$ python3 -q
>>> import numpy as np
>>> from numpy import linalg as LA
>>> np.set_printoptions(precision=2, suppress=True, linewidth=160)
>>> tidy = lambda a: np.round(a, 2) + 0
>>> K = np.diag(np.array([-3, 2, 0, -1])) + 5 * np.eye(4, k=1) + 5 * np.eye(4, k=-1)
>>> K
array([[-3.,  5.,  0.,  0.],
       [ 5.,  2.,  5.,  0.],
       [ 0.,  5.,  0.,  5.],
       [ 0.,  0.,  5., -1.]])
>>> K.ravel(order="F")
array([-3.,  5.,  0.,  0.,  5.,  2.,  5.,  0.,  0.,  5.,  0.,  5.,  0.,  0.,  5., -1.])
>>> T = K.reshape(4, 2, -1)
>>> T[:, 0]
array([[-3.,  5.],
       [ 5.,  2.],
       [ 0.,  5.],
       [ 0.,  0.]])
>>> np.einsum("ihd,jhd->hij", T, T).shape
(2, 4, 4)
>>> np.swapaxes(T, 1, 2)[2]
array([[0., 0.],
       [5., 5.]])
>>> T.shape
(4, 2, 2)
>>> def softmax(z):
...     e = np.exp(z - z.max(axis=-1, keepdims=True))
...     return e / e.sum(axis=-1, keepdims=True)
... 
>>> tidy(softmax(K[3] + -2))
array([0.01, 0.01, 0.98, 0.  ])
>>> tidy(softmax(K).sum(axis=1))
array([1., 1., 1., 1.])
>>> scores = K @ K.T / np.sqrt(4)
>>> tidy(softmax(scores + np.triu(np.full(scores.shape, -np.inf), 1)))
array([[1.  , 0.  , 0.  , 0.  ],
       [0.  , 1.  , 0.  , 0.  ],
       [0.  , 0.  , 1.  , 0.  ],
       [0.  , 0.38, 0.  , 0.62]])
>>> tidy(softmax(scores))
array([[0.99, 0.  , 0.01, 0.  ],
       [0.  , 1.  , 0.  , 0.  ],
       [0.  , 0.  , 1.  , 0.  ],
       [0.  , 0.38, 0.  , 0.62]])
>>> softmax(scores).round(6).argmax(axis=1)
array([0, 1, 2, 3])
>>> tidy(softmax(scores)[3] @ K)
array([ 1.89,  0.76,  5.  , -0.62])
>>> rng = np.random.default_rng(193166)
>>> z = rng.permutation(4)
>>> z
array([2, 0, 1, 3])
>>> M2 = K[z][:, z]
>>> np.allclose(M2, K)
False
>>> tidy(LA.eigvalsh(K).min())
np.float64(-8.17)
>>> np.all(LA.eigvalsh(K) > 0)
np.False_
>>> [round(float(LA.det(K[:i, :i])), 2) + 0 for i in range(1, 5)]
[-3.0, -31.0, 75.0, 700.0]
>>> E = np.load("x.npy")
>>> E
array([[ 50, -35,  21,   8,  26, -23],
       [-35,  51, -24,   6, -45,  35],
       [ 21, -24,  33, -17,  15,   5],
       [  8,   6, -17,  35,  -4,   2],
       [ 26, -45,  15,  -4,  42, -37],
       [-23,  35,   5,   2, -37,  58]])
>>> # equal to its transpose
>>> E - E[0]
array([[  0,   0,   0,   0,   0,   0],
       [-85,  86, -45,  -2, -71,  58],
       [-29,  11,  12, -25, -11,  28],
       [-42,  41, -38,  27, -30,  25],
       [-24, -10,  -6, -12,  16, -14],
       [-73,  70, -16,  -6, -63,  81]])
>>> np.abs(E).max()
np.int64(58)
>>> E.sum(axis=0)
array([ 47, -12,  33,  30,  -3,  40])
>>> LA.matrix_rank(E)
np.int64(4)
>>> np.count_nonzero(E)
np.int64(36)
>>> M2 = E + rng.integers(-2, 3, (6, 4)) @ rng.integers(-2, 3, (4, 6))
>>> M2
array([[ 52, -33,  21,   6,  36, -21],
       [-39,  52, -18,  12, -48,  39],
       [ 22, -23,  29, -22,  23,   7],
       [  8,   6, -21,  35,   0,   6],
       [ 31, -46,  14,  -5,  42, -43],
       [-25,  33,   1,   4, -43,  60]])
>>> M2 - E
array([[ 2,  2,  0, -2, 10,  2],
       [-4,  1,  6,  6, -3,  4],
       [ 1,  1, -4, -5,  8,  2],
       [ 0,  0, -4,  0,  4,  4],
       [ 5, -1, -1, -1,  0, -6],
       [-2, -2, -4,  2, -6,  2]])
>>> np.abs(M2 - E).sum(axis=1)
array([18, 24, 21, 12, 14, 18])
>>> LA.norm(M2, axis=1).argmax()
np.int64(1)
>>> tidy(LA.norm(M2, "nuc"))
np.float64(288.41)
>>> tidy(LA.norm(M2[4] - M2[1]))
np.float64(175.05)
>>> tidy(LA.norm(M2[4], 1)), tidy(LA.norm(M2[4], np.inf))
(np.float64(181.0), np.float64(46.0))
>>> r = LA.matrix_rank(E)
>>> r
np.int64(4)
>>> N = LA.svd(E)[2][r:].T
>>> [int(LA.matrix_rank(np.delete(E, i, axis=0))) for i in range(6)]
[4, 4, 4, 4, 4, 4]
>>> tidy(E @ N)
array([[0., 0.],
       [0., 0.],
       [0., 0.],
       [0., 0.],
       [0., 0.],
       [0., 0.]])
>>> [int(LA.matrix_rank(E[:i])) for i in range(1, len(E) + 1)]
[1, 2, 3, 4, 4, 4]
>>> vals, vecs = LA.eigh(E)
>>> vec = np.array([-2, -4, 3, -2, 4, 2])
>>> tidy(vec @ E @ vec / (vec @ vec)), tidy(vals[0]), tidy(vals[-1])
(np.float64(56.77), np.float64(0.0), np.float64(158.21))
>>> ang = np.deg2rad(135)
>>> X = np.eye(3)
>>> X[np.ix_([0, 2], [0, 2])] = [[np.cos(ang), -np.sin(ang)], [np.sin(ang), np.cos(ang)]]
>>> tidy(X)
array([[-0.71,  0.  , -0.71],
       [ 0.  ,  1.  ,  0.  ],
       [ 0.71,  0.  , -0.71]])
>>> tidy(LA.det(X[::-1]))
np.float64(-1.0)
>>> tidy(LA.det(X.T))
np.float64(1.0)
>>> tidy(np.poly(X))
array([ 1.  ,  0.41, -0.41, -1.  ])
>>> tidy(LA.eigvals(X))
array([-0.71+0.71j, -0.71-0.71j,  1.  +0.j  ])
>>> T = np.stack([X, 2 * X, X[::-1]])
>>> tidy(T.sum(axis=0))
array([[-1.41,  0.  , -2.83],
       [ 0.  ,  4.  ,  0.  ],
       [ 1.41,  0.  , -2.83]])
>>> LA.matrix_rank(T.reshape(3, -1))
np.int64(2)
>>> tidy(X.T @ X)
array([[1., 0., 0.],
       [0., 1., 0.],
       [0., 0., 1.]])
>>> tidy(LA.norm(X, axis=0))
array([1., 1., 1.])
>>> tidy(LA.pinv(X))
array([[-0.71,  0.  ,  0.71],
       [ 0.  ,  1.  ,  0.  ],
       [-0.71,  0.  , -0.71]])
>>> tidy(X @ X.T)
array([[1., 0., 0.],
       [0., 1., 0.],
       [0., 0., 1.]])
>>> M = 4 * np.eye(3) + np.eye(3, k=1)
>>> M
array([[4., 1., 0.],
       [0., 4., 1.],
       [0., 0., 4.]])
>>> # triangular
>>> M2 = LA.inv(K)
>>> tidy(LA.det(K) * LA.det(M2))
np.float64(1.0)
>>> tidy(K @ M2)
array([[1., 0., 0., 0.],
       [0., 1., 0., 0.],
       [0., 0., 1., 0.],
       [0., 0., 0., 1.]])
>>> arr = np.load("out17.npy")
>>> tidy(arr)
array([[ 0.58, -0.09,  0.28, -0.4 ],
       [-0.09,  0.01, -0.04,  0.06],
       [ 0.28, -0.04,  0.13, -0.19],
       [-0.4 ,  0.06, -0.19,  0.27]])
>>> r = LA.matrix_rank(arr)
>>> r
np.int64(1)
>>> N = LA.svd(arr)[2][r:].T
>>> [int(LA.matrix_rank(arr[:i])) for i in range(1, len(arr) + 1)]
[1, 1, 1, 1]
>>> LA.matrix_rank(arr.T @ arr), LA.matrix_rank(arr @ arr.T)
(np.int64(1), np.int64(1))
>>> tidy(arr @ N)
array([[0., 0., 0.],
       [0., 0., 0.],
       [0., 0., 0.],
       [0., 0., 0.]])
>>> [int(LA.matrix_rank(arr[:, :j + 1])) for j in range(4)]
[1, 1, 1, 1]
>>> [int(LA.matrix_rank(np.delete(arr, i, axis=0))) for i in range(4)]
[1, 1, 1, 1]
>>> tidy(LA.det(arr.T))
np.float64(0.0)
>>> F = np.load("data.npy")
>>> tidy(F)
array([[ 0.4 , -0.49, -0.01],
       [-0.49,  0.6 , -0.01],
       [-0.01, -0.01,  1.  ]])
>>> # applying it twice changes nothing
>>> Uu, sigma, Vh = LA.svd(F)
>>> np.argmax(sigma[:-1] / (sigma[1:] + 1e-6)) + 1
np.int64(2)
>>> tidy(sigma)
array([1., 1., 0.])
>>> M2 = Uu[:, :2] @ np.diag(sigma[:2]) @ Vh[:2]
>>> tidy(M2)
array([[ 0.4 , -0.49, -0.01],
       [-0.49,  0.6 , -0.01],
       [-0.01, -0.01,  1.  ]])
>>> LA.matrix_rank(F, rtol=0.05)
np.int64(2)
>>> tidy(np.abs(F - M2).max())
np.float64(0.0)
>>> vals, vecs = LA.eigh(F)
>>> tidy(vals.sum()), np.trace(F)
(np.float64(2.0), np.float64(2.0))
>>> tidy(vecs @ np.diag(vals) @ vecs.T)
array([[ 0.4 , -0.49, -0.01],
       [-0.49,  0.6 , -0.01],
       [-0.01, -0.01,  1.  ]])
>>> (vals > 1e-8).sum(), (vals < -1e-8).sum()
(np.int64(2), np.int64(0))
>>> tidy(vecs.T @ vecs)
array([[1., 0., 0.],
       [0., 1., 0.],
       [0., 0., 1.]])
>>> tidy(vecs.T @ F @ vecs)
array([[0., 0., 0.],
       [0., 1., 0.],
       [0., 0., 1.]])
>>> f = np.array([-3, 3])
>>> tidy(np.cross(F[0, :3], F[2, :3]))
array([-0.49, -0.4 , -0.01])
>>> f = np.array([-2, 1, -2, -2, 2, 1])
>>> feats = -1 * np.eye(6) + np.outer(f, f)
>>> feats
array([[ 3., -2.,  4.,  4., -4., -2.],
       [-2.,  0., -2., -2.,  2.,  1.],
       [ 4., -2.,  3.,  4., -4., -2.],
       [ 4., -2.,  4.,  3., -4., -2.],
       [-4.,  2., -4., -4.,  3.,  2.],
       [-2.,  1., -2., -2.,  2.,  0.]])
>>> T = np.stack([feats, -2 * feats, feats[::-1]])
>>> tidy(LA.det(T))
array([  -17., -1088.,    17.])
>>> (T @ feats.T).shape
(3, 6, 6)
>>> LA.matrix_rank(T)
array([6, 6, 6])
>>> vals, vecs = LA.eigh(feats)
>>> vec = np.array([0, 0, 3, 2, 3, 1])
>>> np.abs(feats).sum(axis=1).max(), np.abs(vals).max()
(np.float64(19.0), np.float64(17.0))
>>> vec @ feats @ vec
np.float64(-14.0)
>>> tidy(vecs * np.abs(vals) @ vecs.T)
array([[ 4.56, -1.78,  3.56,  3.56, -3.56, -1.78],
       [-1.78,  1.89, -1.78, -1.78,  1.78,  0.89],
       [ 3.56, -1.78,  4.56,  3.56, -3.56, -1.78],
       [ 3.56, -1.78,  3.56,  4.56, -3.56, -1.78],
       [-3.56,  1.78, -3.56, -3.56,  4.56,  1.78],
       [-1.78,  0.89, -1.78, -1.78,  1.78,  1.89]])
>>> tidy(LA.eigvalsh(feats[1:, 1:]))
array([-1., -1., -1., -1., 13.])
>>> (np.sign(vecs[:, -1].round(6)) == np.sign(vecs[0, -1].round(6))).astype(int)
array([1, 0, 1, 1, 0, 0])
>>> tidy(vecs * np.maximum(vals, 0) @ vecs.T)
array([[ 3.78, -1.89,  3.78,  3.78, -3.78, -1.89],
       [-1.89,  0.94, -1.89, -1.89,  1.89,  0.94],
       [ 3.78, -1.89,  3.78,  3.78, -3.78, -1.89],
       [ 3.78, -1.89,  3.78,  3.78, -3.78, -1.89],
       [-3.78,  1.89, -3.78, -3.78,  3.78,  1.89],
       [-1.89,  0.94, -1.89, -1.89,  1.89,  0.94]])
>>> tidy(LA.norm(feats, 2) / LA.norm(feats))
np.float64(0.99)
>>> tidy(np.abs(LA.svd(feats)[2][-1]))
array([0.88, 0.13, 0.25, 0.25, 0.25, 0.13])
>>> LA.cond(feats) > 100
np.False_
>>> LA.matrix_rank(feats, rtol=0.1)
np.int64(1)
>>> [round(float(x), 2) for x in LA.svd(feats, compute_uv=False)[:3]]
[17.0, 1.0, 1.0]
>>> Uu, sigma, Vh = LA.svd(feats)
>>> np.argmax(sigma[:-1] / (sigma[1:] + 1e-6)) + 1
np.int64(1)
>>> tidy(sigma)
array([17.,  1.,  1.,  1.,  1.,  1.])
>>> M2 = Uu[:, :1] @ np.diag(sigma[:1]) @ Vh[:1]
>>> LA.matrix_rank(feats, rtol=0.05)
np.int64(6)
>>> tidy(LA.norm(feats - M2, 2)), tidy(sigma[1])
(np.float64(1.0), np.float64(1.0))
>>> tidy(M2)
array([[ 3.78, -1.89,  3.78,  3.78, -3.78, -1.89],
       [-1.89,  0.94, -1.89, -1.89,  1.89,  0.94],
       [ 3.78, -1.89,  3.78,  3.78, -3.78, -1.89],
       [ 3.78, -1.89,  3.78,  3.78, -3.78, -1.89],
       [-3.78,  1.89, -3.78, -3.78,  3.78,  1.89],
       [-1.89,  0.94, -1.89, -1.89,  1.89,  0.94]])
>>> tidy(LA.norm(feats - M2) / LA.norm(feats))
np.float64(0.13)
>>> vec = np.array([-4, 4, -3, 0, 3, 3])
>>> h1 = np.maximum(M2 @ vec, 0)
>>> np.tanh(M2 @ vec)
array([-1.,  1., -1., -1.,  1.,  1.])
>>> tidy(np.maximum(M2 @ vec, 0) - np.maximum(-M2 @ vec, 0))
array([-51. ,  25.5, -51. , -51. ,  51. ,  25.5])
>>> np.flatnonzero(h1 > 1e-9)
array([1, 4, 5])
>>> tidy(h1)
array([ 0. , 25.5,  0. ,  0. , 51. , 25.5])
>>> A = np.load("w.npy")
>>> A
array([[ 1,  3,  3,  0],
       [ 3,  3,  8,  5],
       [ 6,  5, 10,  7],
       [ 7,  9, 12, 11],
       [10, 10, 13, 11],
       [14, 14, 17, 12],
       [15, 15, 20, 17],
       [17, 15, 25, 18],
       [19, 19, 27, 22],
       [20, 23, 32, 22],
       [24, 28, 35, 22],
       [26, 29, 37, 26],
       [28, 31, 38, 26],
       [33, 34, 41, 30],
       [37, 39, 45, 33],
       [38, 43, 50, 33],
       [43, 43, 55, 38],
       [48, 48, 59, 41]])
>>> z = rng.permutation(3)
>>> z
array([0, 2, 1])
>>> M2 = M[z][:, z]
>>> tidy(LA.det(M2)), tidy(LA.det(M[z]))
(np.float64(64.0), np.float64(-64.0))
>>> np.trace(M2)
np.float64(12.0)
>>> M2
array([[4., 0., 1.],
       [0., 4., 0.],
       [0., 1., 4.]])
